% python3 -q
>>> import numpy as np
>>> np.set_printoptions(suppress=True, linewidth=100)
>>> tidy = lambda a: np.round(a, 1) + 0
>>> arr = np.loadtxt("w.csv", delimiter=",")
>>> arr
array([[0., 2.],
       [0., 0.]])
>>> tidy(arr @ np.linalg.pinv(arr) @ arr)
array([[0., 2.],
       [0., 0.]])
>>> np.linalg.lstsq(arr[:-1].T, arr[-1])[2]
np.int32(1)
>>> np.allclose(arr[:-1].T @ np.linalg.lstsq(arr[:-1].T, arr[-1])[0], arr[-1])
True
>>> np.abs(np.diag(np.linalg.qr(arr)[1])) > 1e-9
array([False, False])
>>> J = np.load("layer0.npy")
>>> J
array([[0, 0, 3, 0],
       [0, 0, 5, 0],
       [2, 4, 0, 0],
       [3, 0, 0, 0]])
>>> proj = np.triu(np.array([[1, -3, -1, 3], [0, -2, 3, 2], [0, 0, 0, 1], [-2, -3, -1, -1]]), 1) + np.eye(4)
>>> M2 = proj @ J @ np.linalg.inv(proj)
>>> proj @ J - J @ proj
array([[  7.,  -4., -15.,  -3.],
       [ 12.,  12.,   0.,  -5.],
       [  3.,   6., -10., -14.],
       [  0.,   9.,   3.,  -9.]])
>>> np.trace(M2), np.trace(J)
(np.float64(0.0), np.int64(0))
>>> np.linalg.matrix_rank(M2)
np.int64(3)
>>> tidy(np.trace(np.linalg.pinv(J) @ J))
np.float64(3.0)
>>> np.allclose(J[:-1].T @ np.linalg.lstsq(J[:-1].T, J[-1])[0], J[-1])
False
>>> np.abs(np.diag(np.linalg.qr(J)[1])) > 1e-9
array([ True,  True,  True, False])
>>> tidy(np.linalg.det(2 * J)), tidy(np.linalg.det(J))
(np.float64(0.0), np.float64(0.0))
>>> np.einsum("ij,ji->", J, J)
np.int64(52)
>>> left, sv, Vt = np.linalg.svd(J)
>>> np.argmax(sv[:-1] / (sv[1:] + 1e-6)) + 1
np.int64(3)
>>> tidy(sv)
array([5.8, 4.8, 2.5, 0. ])
>>> M2 = left[:, :3] @ np.diag(sv[:3]) @ Vt[:3]
>>> tidy(np.abs(J - M2).max())
np.float64(0.0)
>>> np.linalg.matrix_rank(M2)
np.int64(3)
>>> tidy(np.linalg.norm(J - M2, 2)), sv[3]
(np.float64(0.0), np.float64(0.0))
>>> np.linalg.matrix_rank(J, rtol=0.1)
np.int64(3)
>>> np.argsort(-np.linalg.norm(J, axis=0).round(6), kind="stable")[:3]
array([2, 1, 0])
>>> M = np.loadtxt("block13.csv", delimiter=",")
>>> tidy(M)
array([[-0.5, -0.9, -0.1],
       [ 0.4, -0.1, -0.9],
       [ 0.8, -0.5,  0.4]])
>>> f = np.array([2, 2, 2])
>>> M2 = M + np.outer(f, np.eye(3)[2])
>>> np.linalg.matrix_rank(np.linalg.inv(M2) - np.linalg.inv(M), tol=1e-8)
np.int64(1)
>>> tidy(M2)
array([[-0.5, -0.9,  1.9],
       [ 0.4, -0.1,  1.1],
       [ 0.8, -0.5,  2.4]])
>>> tidy(np.linalg.det(M2) / np.linalg.det(M)), tidy(1 + np.linalg.solve(M, f)[2])
(np.float64(-0.1), np.float64(-0.1))
